% ipython --no-banner

In [1]: import numpy as np

In [2]: np.set_printoptions(precision=2, suppress=True, linewidth=100, floatmode="fixed")

In [3]: X = np.loadtxt("a.csv", delimiter=",")

In [4]: print(X)
[[ 1.00  0.00  0.00  0.00  0.00  0.00  0.00  0.00  0.00  0.00  0.00]
 [ 1.00  1.00  0.00  0.00  0.00  0.00  0.00  0.00  0.00  0.00  0.00]
 [ 9.00  5.00  1.00  0.00  0.00  0.00  0.00  0.00  0.00  0.00  0.00]
 [-6.00 -7.00 -1.00  1.00  0.00  0.00  0.00  0.00  0.00  0.00  0.00]
 [ 3.00  9.00  8.00 -7.00  1.00  0.00  0.00  0.00  0.00  0.00  0.00]
 [-9.00  7.00 -1.00  1.00 -3.00  1.00  0.00  0.00  0.00  0.00  0.00]
 [ 9.00 -3.00  2.00 -6.00 -1.00  6.00  1.00  0.00  0.00  0.00  0.00]
 [ 5.00  3.00  2.00  7.00 -9.00 -1.00  4.00  1.00  0.00  0.00  0.00]
 [ 2.00 -8.00 -6.00  5.00  4.00 -4.00 -8.00  0.00  1.00  0.00  0.00]
 [-9.00  5.00  2.00  9.00 -2.00 -2.00  3.00 -9.00 -2.00  1.00  0.00]
 [-6.00  6.00  5.00 -1.00  6.00  2.00  5.00  5.00 -7.00 -1.00  1.00]]

In [5]: rng = np.random.default_rng(596)

In [6]: other = X + rng.integers(-2, 3, (11, 10)) @ rng.integers(-2, 3, (10, 11))

In [7]: print(other)
[[  3.00  -1.00   0.00   0.00  -9.00  -1.00   4.00   7.00   9.00  11.00   9.00]
 [  0.00   1.00   7.00   2.00  -9.00  -2.00   2.00   4.00  10.00   7.00   2.00]
 [-11.00   0.00  14.00  -3.00  -6.00  -2.00  -4.00   4.00   7.00   6.00  -2.00]
 [ -2.00 -13.00  -6.00  -4.00  -1.00   0.00   4.00  -1.00   1.00  -1.00   7.00]
 [  0.00   1.00  -1.00 -11.00  -4.00  17.00  -3.00  -4.00  16.00   0.00   6.00]
 [  7.00   2.00 -11.00   3.00   6.00 -12.00   0.00   7.00  -3.00  -3.00  -5.00]
 [  1.00  -7.00   7.00  -3.00  -8.00   2.00   6.00   7.00   2.00  -4.00   1.00]
 [ 10.00  -8.00   1.00   6.00  -4.00   0.00  -7.00   0.00  14.00   0.00   5.00]
 [  0.00   4.00   4.00  10.00 -12.00   0.00  -5.00   2.00   9.00  14.00   5.00]
 [-29.00   2.00   7.00   2.00  -1.00   4.00   5.00 -14.00  -7.00  -2.00   0.00]
 [ -7.00  10.00   6.00  -3.00   7.00   7.00  -2.00  -2.00  -5.00   2.00  -6.00]]

In [8]: print(np.round(np.linalg.svd(other - X, compute_uv=False), 2) + 0)
[46.49 34.81 33.00 24.15 19.66 10.23  8.38  4.86  2.08  0.41  0.00]

In [9]: print(np.abs(other - X).sum(axis=1))
[53.00 46.00 72.00 35.00 75.00 73.00 50.00 55.00 81.00 57.00 40.00]

In [10]: T = np.stack([other, -1 * other, other[::-1]])

In [11]: print(np.einsum("bij,cij->bc", T, T))
[[ 5663.00 -5663.00   745.00]
 [-5663.00  5663.00  -745.00]
 [  745.00  -745.00  5663.00]]
